$ python3 -q
>>> import numpy as np
>>> import numpy.linalg as la
>>> np.set_printoptions(precision=2, suppress=True, linewidth=100)
>>> A = np.load("dump.npy")
>>> A
array([[ 0, -1, -2,  0, -1],
       [ 0,  0,  2,  1,  0],
       [ 0,  0,  0,  1,  1],
       [ 0,  0,  0,  0, -2],
       [ 0,  0,  0,  0,  0]])
>>> rng = np.random.default_rng(65)
>>> labels = rng.permutation(5)
>>> labels
array([2, 1, 4, 3, 0])
>>> other = A[labels][:, labels]
>>> np.sort(np.abs(la.eigvals(other)))
array([0., 0., 0., 0., 0.])
>>> round(float(la.det(other)), 2), round(float(la.det(A[labels])), 2)
(0.0, 0.0)
>>> other
array([[ 0,  0,  1,  1,  0],
       [ 2,  0,  0,  1,  0],
       [ 0,  0,  0,  0,  0],
       [ 0,  0, -2,  0,  0],
       [-2, -1, -1,  0,  0]])
>>> np.diag(other)
array([0, 0, 0, 0, 0])
>>> np.allclose(other, A)
False
>>> cov = A.T @ A
>>> la.matrix_rank(cov)
np.int64(4)
>>> np.diag(cov)
array([0, 1, 8, 2, 6])
>>> np.allclose(cov, cov.T)
True
>>> M = np.loadtxt("w.csv", delimiter=",")
>>> M
array([[ 0., 10., 14., 11.,  0.,  0.,  0.,  0.],
       [ 0., 26., 30., 27.,  0.,  0.,  0.,  0.],
       [ 0., 34., 38., 35.,  0.,  0.,  0.,  0.],
       [16.,  0.,  0.,  0.,  9.,  0.,  6., 20.],
       [ 0.,  6., 10.,  7.,  0.,  0.,  0.,  0.],
       [ 0., 18., 22., 19.,  0.,  0.,  0.,  0.],
       [ 0.,  2.,  6.,  3.,  0.,  0.,  0.,  0.],
       [ 4.,  0.,  0.,  0.,  0.,  0.,  0.,  5.],
       [16.,  0.,  0.,  0.,  9.,  0.,  6., 20.],
       [ 0., 22., 26., 23.,  0.,  0.,  0.,  0.],
       [ 0., 26., 30., 27.,  0.,  0.,  0.,  0.],
       [36.,  0.,  0.,  0., 24.,  0., 16., 45.],
       [28.,  0.,  0.,  0., 18.,  0., 12., 35.],
       [ 0., 34., 38., 35.,  0.,  0.,  0.,  0.],
       [ 0., 34., 38., 35.,  0.,  0.,  0.,  0.],
       [ 0.,  0.,  2.,  0.,  0.,  0.,  0.,  0.],
       [12.,  0.,  0.,  0.,  6.,  0.,  4., 15.],
       [ 0., 14., 18., 15.,  0.,  0.,  0.,  0.],
       [ 0.,  6., 10.,  7.,  0.,  0.,  0.,  0.],
       [ 0.,  0.,  2.,  0.,  0.,  0.,  0.,  0.]])
>>> # looks like rank 5
>>> left, sv, vt = la.svd(M)
>>> np.argmax(sv[:-1] / (sv[1:] + 1e-6)) + 1
np.int64(5)
>>> other = left[:, :5] @ np.diag(sv[:5]) @ vt[:5]
>>> np.round(la.norm(M - other) / la.norm(M), 2)
np.float64(0.0)
>>> round(la.norm(M - other, 2), 2), np.round(sv[5], 2)
(np.float64(0.0), np.float64(0.0))
>>> np.unique(M.round(6), axis=0).shape
(14, 8)
>>> la.lstsq(M[:-1].T, M[-1])[2]
np.int32(5)
>>> np.allclose(M[:-1].T @ la.lstsq(M[:-1].T, M[-1])[0], M[-1])
True
>>> np.abs(np.diag(la.qr(M)[1])) > 1e-9
array([ True,  True,  True,  True,  True, False, False, False])
>>> round(float(np.trace(la.pinv(M) @ M)), 2)
5.0
>>> X = np.load("run13.npy")
>>> X
array([[3, 3, 3],
       [3, 6, 6],
       [3, 6, 9]])
>>> # symmetric
>>> np.allclose(X, X.T)
True
>>> np.trace(X)
np.int64(18)
>>> (X - X.T) / 2
array([[0., 0., 0.],
       [0., 0., 0.],
       [0., 0., 0.]])
>>> X @ X
array([[ 27,  45,  54],
       [ 45,  81,  99],
       [ 54,  99, 126]])
>>> X.inv()
Traceback (most recent call last):
  File "<python-input-38>", line 1, in <module>
    X.inv()
    ^^^^^
AttributeError: 'numpy.ndarray' object has no attribute 'inv'
>>> np.sort(np.abs(la.eigvals(X)))
array([ 0.92,  1.93, 15.15])
>>> round(la.det(X), 2)
np.float64(27.0)
>>> blk = np.stack([M, 5 * M, M[::-1]])
>>> np.einsum("bij,cij->bc", blk, blk)
array([[ 29170., 145850.,  19020.],
       [145850., 729250.,  95100.],
       [ 19020.,  95100.,  29170.]])
>>> la.norm(blk, axis=(1, 2))
array([170.79, 853.96, 170.79])
>>> (blk @ M.T).shape
(3, 20, 20)
>>> labels = rng.permutation(3)
>>> other = X[:, labels] * rng.choice([-1, 1], 3)
>>> other
array([[-3,  3,  3],
       [-6,  3,  6],
       [-6,  3,  9]])
>>> left, _, vt = la.svd(X.T @ other)
>>> np.round(la.lstsq(X, other)[0], 2) + 0
array([[ 0.,  1.,  0.],
       [-1.,  0.,  0.],
       [ 0.,  0.,  1.]])
>>> x0 = np.ones(3)
>>> for _ in range(6):
...     x0 = X @ x0
...     x0 /= la.norm(x0)
...     print(round(x0 @ X @ x0, 2))
... 
15.13
15.15
15.15
15.15
15.15
15.15
>>> round(float(la.eigvalsh(X)[-1]), 2)
15.15
>>> vals, evecs = la.eig(X)
>>> np.sort(la.eigvals(X @ X))
array([  0.85,   3.72, 229.42])
>>> np.sort(la.eigvals(la.inv(X)))
array([0.07, 0.52, 1.08])
>>> np.round(X @ evecs[:, 0] - vals[0] * evecs[:, 0], 2) + 0
array([0., 0., 0.])
>>> np.sort(la.eigvals(X.T))
array([ 0.92,  1.93, 15.15])
>>> vals
array([15.15,  1.93,  0.92])
>>> arr = np.loadtxt("case0.csv", delimiter=",")
>>> arr
array([[ 4.,  1.,  4.,  2.,  2.,  0.,  0.,  0.,  0.,  0.],
       [ 6.,  2.,  5.,  4.,  9.,  0.,  0.,  0.,  0.,  0.],
       [ 6.,  4.,  1.,  0.,  7.,  0.,  0.,  0.,  0.,  0.],
       [ 2.,  4.,  7.,  4.,  2.,  0.,  0.,  0.,  0.,  0.],
       [ 2.,  1.,  9.,  7.,  0.,  0.,  0.,  0.,  0.,  0.],
       [ 0.,  0.,  0.,  0.,  0.,  3.,  4.,  3.,  3.,  3.],
       [ 0.,  0.,  0.,  0.,  0., -9., -7., -2.,  8.,  2.],
       [ 0.,  0.,  0.,  0.,  0., -7., -5.,  8.,  5., -7.],
       [ 0.,  0.,  0.,  0.,  0., -2., -8.,  8., -1., -1.],
       [ 0.,  0.,  0.,  0.,  0., -7., -3.,  8.,  7., -3.]])
>>> # 2 groups of indices that never mix
>>> x0 = np.array([2, -3, 2, 0, 0, 1, 3, 0, 0, -3])
>>> y = arr @ x0
>>> y
array([ 13.,  16.,   2.,   6.,  19.,   6., -36.,  -1., -23.,  -7.])
>>> np.round(la.solve(arr, y), 2) + 0
array([ 2., -3.,  2.,  0.,  0.,  1.,  3.,  0.,  0., -3.])
>>> np.round(la.solve(arr, arr[:, 7]), 2) + 0
array([0., 0., 0., 0., 0., 0., 0., 1., 0., 0.])
>>> np.round(la.solve(arr, y + arr[:, 2]), 2) + 0
array([ 2., -3.,  3.,  0.,  0.,  1.,  3.,  0.,  0., -3.])
>>> np.round(la.solve(arr.T, arr[7]), 2) + 0
array([0., 0., 0., 0., 0., 0., 0., 1., 0., 0.])
>>> labels = rng.permutation(10)
>>> other = arr[:, labels] * rng.choice([-1, 1], 10)
>>> other
array([[-0., -0.,  1., -2., -2.,  0.,  4., -0.,  4., -0.],
       [-0., -0.,  2., -4., -9.,  0.,  6., -0.,  5., -0.],
       [-0., -0.,  4., -0., -7.,  0.,  6., -0.,  1., -0.],
       [-0., -0.,  4., -4., -2.,  0.,  2., -0.,  7., -0.],
       [-0., -0.,  1., -7., -0.,  0.,  2., -0.,  9., -0.],
       [-3., -3.,  0., -0., -0.,  4.,  0., -3.,  0., -3.],
       [-2., -8.,  0., -0., -0., -7.,  0.,  2.,  0.,  9.],
       [ 7., -5.,  0., -0., -0., -5.,  0., -8.,  0.,  7.],
       [ 1.,  1.,  0., -0., -0., -8.,  0., -8.,  0.,  2.],
       [ 3., -7.,  0., -0., -0., -3.,  0., -8.,  0.,  7.]])
>>> left, _, vt = la.svd(arr.T @ other)
>>> np.round(la.lstsq(arr, other)[0], 2) + 0
array([[ 0.,  0.,  0.,  0.,  0.,  0.,  1.,  0.,  0.,  0.],
       [ 0.,  0.,  1.,  0.,  0.,  0.,  0.,  0.,  0.,  0.],
       [ 0.,  0.,  0.,  0.,  0.,  0.,  0.,  0.,  1.,  0.],
       [ 0.,  0.,  0., -1.,  0.,  0.,  0.,  0.,  0.,  0.],
       [ 0.,  0.,  0.,  0., -1.,  0.,  0.,  0.,  0.,  0.],
       [ 0.,  0.,  0.,  0.,  0.,  0.,  0.,  0.,  0., -1.],
       [ 0.,  0.,  0.,  0.,  0.,  1.,  0.,  0.,  0.,  0.],
       [ 0.,  0.,  0.,  0.,  0.,  0.,  0., -1.,  0.,  0.],
       [ 0., -1.,  0.,  0.,  0.,  0.,  0.,  0.,  0.,  0.],
       [-1.,  0.,  0.,  0.,  0.,  0.,  0.,  0.,  0.,  0.]])
>>> np.round(left @ vt, 2) + 0
array([[ 0.,  0.,  0.,  0.,  0.,  0.,  1.,  0.,  0.,  0.],
       [ 0.,  0.,  1.,  0.,  0.,  0.,  0.,  0.,  0.,  0.],
       [ 0.,  0.,  0.,  0.,  0.,  0.,  0.,  0.,  1.,  0.],
       [ 0.,  0.,  0., -1.,  0.,  0.,  0.,  0.,  0.,  0.],
       [ 0.,  0.,  0.,  0., -1.,  0.,  0.,  0.,  0.,  0.],
       [ 0.,  0.,  0.,  0.,  0.,  0.,  0.,  0.,  0., -1.],
       [ 0.,  0.,  0.,  0.,  0.,  1.,  0.,  0.,  0.,  0.],
       [ 0.,  0.,  0.,  0.,  0.,  0.,  0., -1.,  0.,  0.],
       [ 0., -1.,  0.,  0.,  0.,  0.,  0.,  0.,  0.,  0.],
       [-1.,  0.,  0.,  0.,  0.,  0.,  0.,  0.,  0.,  0.]])
>>> W1 = np.array([[1, -2, -2, 2, -2, 0], [-2, 1, 0, 0, -1, -1], [0, -2, 1, 1, 1, 2]])
>>> c = np.array([2, 1, 1, 1, 2, 1])
>>> H = np.maximum(X @ W1 + c, 0)
>>> la.matrix_rank(H)
np.int64(3)
>>> H
array([[ 0,  0,  0, 10,  0,  4],
       [ 0,  0,  1, 13,  0,  7],
       [ 0,  0,  4, 16,  0, 13]])
>>> C = np.array([[4, -4], [0, 1], [-6, 1], [4, 9], [-7, 5], [-9, -5]])
>>> H @ C
array([[  4,  70],
       [-17,  83],
       [-77,  83]])
>>> left, sv, vt = la.svd(H)
>>> sv
array([27.59,  3.87,  0.06])
>>> other = left[:, :2] @ np.diag(sv[:2]) @ vt[:2]
>>> la.matrix_rank(other)
np.int64(2)
>>> other.round(2) + 0
array([[ 0.  ,  0.  , -0.03,  9.99,  0.  ,  4.02],
       [ 0.  ,  0.  ,  1.03, 13.01,  0.  ,  6.98],
       [ 0.  ,  0.  ,  3.99, 16.  ,  0.  , 13.01]])
>>> round(la.norm(H - other) / la.norm(H), 2)
np.float64(0.0)
>>> W0 = np.load("a.npy")
>>> W0
array([[-1.5 , -4.45,  0.2 , -1.4 , -1.9 , -2.  , -1.4 ],
       [-0.1 , -0.11,  0.7 ,  0.8 , -0.2 , -2.6 ,  2.3 ],
       [ 2.5 ,  7.57, -0.6 ,  0.2 ,  0.2 ,  0.2 , -0.1 ],
       [ 1.6 ,  4.72, -1.  , -1.6 , -0.2 ,  0.1 ,  0.3 ],
       [ 1.  ,  2.95, -1.4 , -1.  ,  1.3 ,  1.6 ,  1.8 ],
       [ 0.5 ,  1.69, -1.2 , -0.5 , -0.6 ,  2.4 ,  0.8 ],
       [ 1.3 ,  3.81, -0.6 , -0.8 , -0.7 , -1.1 , -1.3 ],
       [-0.6 , -1.78, -1.3 ,  0.8 , -0.5 , -0.5 ,  0.  ],
       [ 1.1 ,  3.1 ,  0.6 , -0.2 ,  0.7 , -0.1 , -0.4 ],
       [ 0.8 ,  2.55,  1.2 , -1.1 ,  0.8 ,  1.4 ,  1.9 ],
       [ 0.2 ,  0.74, -1.  ,  0.6 ,  1.3 , -0.2 ,  0.  ],
       [-0.3 , -0.82,  1.1 , -0.2 , -1.8 ,  0.6 ,  1.1 ],
       [ 1.9 ,  5.72, -1.3 ,  0.9 ,  1.4 ,  0.1 ,  0.3 ],
       [ 0.4 ,  1.29,  0.1 ,  1.4 ,  1.4 ,  1.  , -0.2 ],
       [-1.7 , -5.05, -1.5 ,  1.7 ,  0.7 ,  0.8 ,  1.1 ],
       [ 0.6 ,  1.83, -1.2 ,  0.  ,  2.4 , -0.1 ,  0.8 ],
       [ 0.1 ,  0.4 , -1.5 ,  0.3 , -0.4 ,  0.1 , -0.1 ],
       [ 0.1 ,  0.4 , -0.2 , -1.  ,  0.3 , -0.2 ,  1.2 ],
       [ 0.  , -0.09, -0.2 , -2.3 ,  1.  , -0.3 ,  1.1 ],
       [-2.1 , -6.39, -1.1 , -0.1 ,  0.3 , -0.8 , -0.7 ],
       [ 0.  , -0.06, -0.1 ,  0.1 , -0.4 , -1.2 ,  0.1 ],
       [ 1.  ,  3.  ,  0.2 ,  0.5 ,  0.  , -0.7 , -0.2 ],
       [-0.6 , -1.78,  0.1 ,  1.9 ,  1.6 , -0.4 , -1.  ],
       [-0.5 , -1.64,  0.2 , -1.5 , -1.1 ,  0.1 , -0.4 ],
       [ 2.  ,  6.08, -0.4 , -0.1 ,  0.6 , -0.9 , -0.1 ],
       [-0.1 , -0.32,  0.  , -2.2 , -0.8 ,  0.7 ,  0.6 ],
       [ 0.  , -0.07, -1.7 ,  0.9 ,  0.2 ,  1.3 ,  1.1 ],
       [ 1.  ,  3.  ,  0.7 , -0.2 ,  1.  ,  0.6 ,  0.9 ]])
>>> # column 1 is much longer than the rest
>>> x0 = np.array([-2, 0, -2, 0, -1, 2, 0])
>>> y = W0 @ x0
>>> np.round(la.solve(W0.T @ W0, W0.T @ y), 2) + 0
array([-2.,  0., -2.,  0., -1.,  2.,  0.])
>>> y = y + 0.05 * rng.normal(size=28)
>>> y
array([ 0.45, -6.2 , -3.54, -0.81,  2.63,  6.83, -2.97,  3.33, -4.28, -1.95, -0.15,  1.41, -2.41,
       -0.35,  7.39, -1.41,  3.33, -0.54, -1.21,  4.43, -1.69, -3.68, -1.43,  1.94, -5.58,  2.46,
        5.88, -3.21])
>>> c, *_ = la.lstsq(W0, y)
>>> [round(float(la.norm(la.solve(W0.T @ W0 + lam * np.eye(7), W0.T @ y))), 2) for lam in (0, 1, 10, 100)]
[3.37, 2.95, 2.21, 0.78]
>>> cen = W0 - W0.mean(axis=0)
>>> evecs = la.svd(cen)[2][:6]
>>> other = cen - cen @ evecs.T @ evecs
>>> np.round(np.cov(cen @ evecs.T, rowvar=False), 2) + 0
array([[11.94,  0.  ,  0.  ,  0.  ,  0.  ,  0.  ],
       [ 0.  ,  1.69,  0.  ,  0.  ,  0.  ,  0.  ],
       [ 0.  ,  0.  ,  1.38,  0.  ,  0.  ,  0.  ],
       [ 0.  ,  0.  ,  0.  ,  0.77,  0.  ,  0.  ],
       [ 0.  ,  0.  ,  0.  ,  0.  ,  0.56,  0.  ],
       [ 0.  ,  0.  ,  0.  ,  0.  ,  0.  ,  0.45]])
>>> (cen @ evecs.T).std(axis=0)
array([3.39, 1.28, 1.15, 0.86, 0.74, 0.66])
>>> np.diag(evecs.T @ evecs)
array([0.1, 0.9, 1. , 1. , 1. , 1. , 1. ])
>>> x0 = np.array([-2, 0, -2, -2, -2, 1, 0])
>>> h = np.maximum(W0 @ x0, 0)
>>> h
array([7.2, 0. , 0. , 2.5, 1.8, 6. , 0.5, 2.7, 0. , 0. , 0. , 3. , 0. , 0. , 2.4, 0. , 3.1, 1.4,
       2.7, 5.2, 0. , 0. , 0. , 5.9, 0. , 6.9, 2.5, 0. ])
>>> other = W0 / la.norm(W0, axis=1, keepdims=True)
>>> cov = other @ other.T
>>> la.norm(other, axis=1)
array([1., 1., 1., 1., 1., 1., 1., 1., 1., 1., 1., 1., 1., 1., 1., 1., 1., 1., 1., 1., 1., 1., 1.,
       1., 1., 1., 1., 1.])
>>> np.argwhere(np.triu(np.abs(cov) > 0.95, 1))
array([[ 2, 12],
       [ 2, 19],
       [ 2, 21],
       [ 2, 24],
       [ 8, 24],
       [12, 24],
       [21, 24]])
>>> (cov - 2 * np.eye(28)).round(6).argmax(axis=1)
array([23, 20, 24,  2, 27,  4, 24, 14, 24, 27, 15, 23,  2, 10, 19, 10, 26, 18, 17, 14,  1, 24, 14,
        0,  2, 23, 16,  8])
>>> round(float(np.degrees(np.arccos(np.clip(cov[6, 3], -1, 1)))), 2)
27.1
>>> data = np.loadtxt("block8.csv", delimiter=",")
>>> data
array([[ 1.  ,  0.  ,  0.  ,  0.  ,  0.  ,  0.  ,  0.  ,  0.  ],
       [ 0.  ,  1.  ,  0.  ,  0.  ,  0.  ,  0.  ,  0.  ,  0.  ],
       [ 0.  ,  0.  ,  0.81,  0.  ,  0.  , -0.59,  0.  ,  0.  ],
       [ 0.  ,  0.  ,  0.  ,  1.  ,  0.  ,  0.  ,  0.  ,  0.  ],
       [ 0.  ,  0.  ,  0.  ,  0.  ,  1.  ,  0.  ,  0.  ,  0.  ],
       [ 0.  ,  0.  ,  0.59,  0.  ,  0.  ,  0.81,  0.  ,  0.  ],
       [ 0.  ,  0.  ,  0.  ,  0.  ,  0.  ,  0.  ,  1.  ,  0.  ],
       [ 0.  ,  0.  ,  0.  ,  0.  ,  0.  ,  0.  ,  0.  ,  1.  ]])
>>> O, evecs = la.qr(data[:, :4])[0], la.qr(data[:, 4:])[0]
>>> sv = la.svd(O.T @ evecs, compute_uv=False)
>>> (sv > 0.9).sum()
np.int64(0)
>>> m1 = np.loadtxt("arr.csv", delimiter=",")
>>> m1
array([[ -8.,  -1.,  -6.,  -2.,  -4.,  -8.,  -6.],
       [ -6.,  -8.,  -4.,   7.,  -4.,  -5.,  -8.],
       [-13., -16., -12.,  15., -12.,  -6.,  -7.],
       [-10., -16., -14.,  22.,  -3., -15.,   1.],
       [ -9.,  -9.,  -5.,  13., -12., -16.,   9.],
       [-14., -11., -11.,  16.,  -8.,  -8.,  12.],
       [-11., -14.,  -5.,  15., -11.,  -6.,  19.],
       [-20.,  -7., -13.,   6.,  -9., -13.,  15.],
       [-18.,  -4., -10.,  12., -16.,  -9.,   9.],
       [-26., -10.,  -7.,  13., -23.,  -3.,   3.],
       [-25., -13.,   2.,  13., -21.,   1.,   3.],
       [-31., -19.,   5.,   8., -17.,  -5.,   9.],
       [-38., -14.,   2.,  15., -16.,  -6.,   1.],
       [-31., -11.,   9.,   9., -11.,  -9.,  -1.],
       [-38.,  -3.,  11.,   1., -18., -13.,  -7.],
       [-36.,  -8.,  17.,  -1., -23.,  -4., -12.],
       [-39.,  -8.,  23.,   4., -22.,  -6., -12.],
       [-33.,   1.,  17.,  -1., -31.,  -4., -17.],
       [-25.,   6.,  13.,   6., -29.,   2.,  -8.],
       [-18.,   3.,   9.,   4., -28.,  -7.,  -9.],
       [-27.,   8.,   6.,  10., -19., -12., -15.],
       [-30.,  -1.,   8.,   6., -27., -16.,  -6.],
       [-33.,   2.,  17.,   5., -32., -21.,  -5.],
       [-38.,  10.,  17.,  13., -29., -24.,  -8.],
       [-30.,   1.,   8.,  18., -27., -28.,  -2.],
       [-36.,  -1.,   2.,  19., -21., -31.,  -5.],
       [-45.,   3.,   2.,  25., -21., -39.,   1.],
       [-37.,  -6.,  -5.,  31., -14., -47.,  -3.],
       [-44.,   0.,  -5.,  26., -19., -38.,  -1.],
       [-42.,  -1.,  -2.,  31., -18., -31.,   5.]])
>>> cen = (m1 - m1.mean(axis=0)) / m1.std(axis=0)
>>> np.argwhere(np.abs(cen) > 2)
array([[ 6,  6],
       [16,  2],
       [27,  3],
       [27,  5],
       [29,  3]])
>>> cen.std(axis=0)
array([1., 1., 1., 1., 1., 1., 1.])
>>> c = la.lstsq(np.delete(cen, 2, axis=1), cen[:, 2])[0]
>>> c
array([-0.39, -0.04, -0.41, -0.37,  0.01, -0.22])
>>> round(float(1 - np.var(cen[:, 2] - np.delete(cen, 2, axis=1) @ c)), 2)
0.81
